In [1]: import numpy as np

In [2]: np.set_printoptions(precision=2, suppress=True, linewidth=100)

In [3]: tidy = lambda a: np.round(a, 2) + 0

In [4]: u = np.array([1, 2, 2, 2, 0, 1, 0, 1])

In [5]: r1 = np.array([2, 3, 0, 2, 0, -2])

In [6]: K = u[:, None] + r1[None, :]

In [7]: K
Out[7]: 
array([[ 3,  4,  1,  3,  1, -1],
       [ 4,  5,  2,  4,  2,  0],
       [ 4,  5,  2,  4,  2,  0],
       [ 4,  5,  2,  4,  2,  0],
       [ 2,  3,  0,  2,  0, -2],
       [ 3,  4,  1,  3,  1, -1],
       [ 2,  3,  0,  2,  0, -2],
       [ 3,  4,  1,  3,  1, -1]])

In [8]: r = np.linalg.matrix_rank(K)

In [9]: r
Out[9]: np.int64(2)

In [10]: null = np.linalg.svd(K)[2][r:].T

In [11]: np.linalg.matrix_rank(K.T @ K), np.linalg.matrix_rank(K @ K.T)
Out[11]: (np.int64(2), np.int64(2))

In [12]: [int(np.linalg.matrix_rank(np.delete(K, i, axis=0))) for i in range(8)]
Out[12]: [2, 2, 2, 2, 2, 2, 2, 2]

In [13]: np.allclose(K @ null, 0)
Out[13]: True

In [14]: tidy(null @ null.T)
Out[14]: 
array([[ 0.75, -0.32, -0.11, -0.25, -0.11,  0.03],
       [-0.32,  0.55, -0.06, -0.32, -0.06,  0.2 ],
       [-0.11, -0.06,  0.79, -0.11, -0.21, -0.31],
       [-0.25, -0.32, -0.11,  0.75, -0.11,  0.03],
       [-0.11, -0.06, -0.21, -0.11,  0.79, -0.31],
       [ 0.03,  0.2 , -0.31,  0.03, -0.31,  0.36]])

In [15]: W0 = np.loadtxt("a.csv", delimiter=",")

In [16]: W0
Out[16]: 
array([[  1.,  -2.,   4.,  -8.],
       [  1.,  -1.,   1.,  -1.],
       [  1.,   0.,   0.,   0.],
       [  1.,   1.,   1.,   1.],
       [  1.,   2.,   4.,   8.],
       [  1.,   3.,   9.,  27.],
       [  1.,   4.,  16.,  64.],
       [  1.,   5.,  25., 125.],
       [  1.,   6.,  36., 216.],
       [  1.,   7.,  49., 343.]])

In [17]: other = np.c_[W0[:, :1] @ np.array([[0]]), np.array([0, -3, -1, 5, -5, 5, -3, -5, 1, 0])]

In [18]: other
Out[18]: 
array([[ 0.,  0.],
       [ 0., -3.],
       [ 0., -1.],
       [ 0.,  5.],
       [ 0., -5.],
       [ 0.,  5.],
       [ 0., -3.],
       [ 0., -5.],
       [ 0.,  1.],
       [ 0.,  0.]])

In [19]: np.linalg.matrix_rank(other)
Out[19]: np.int64(1)

In [20]: np.linalg.matrix_rank(np.c_[W0, other])
Out[20]: np.int64(5)

In [21]: tidy(np.linalg.lstsq(W0, other[:, 0])[0])
Out[21]: array([0., 0., 0., 0.])

In [22]: tidy(np.linalg.norm(np.linalg.qr(W0)[0].T @ other, axis=0) ** 2 / ((other ** 2).sum(axis=0) + 1e-12))
Out[22]: array([0.  , 0.08])
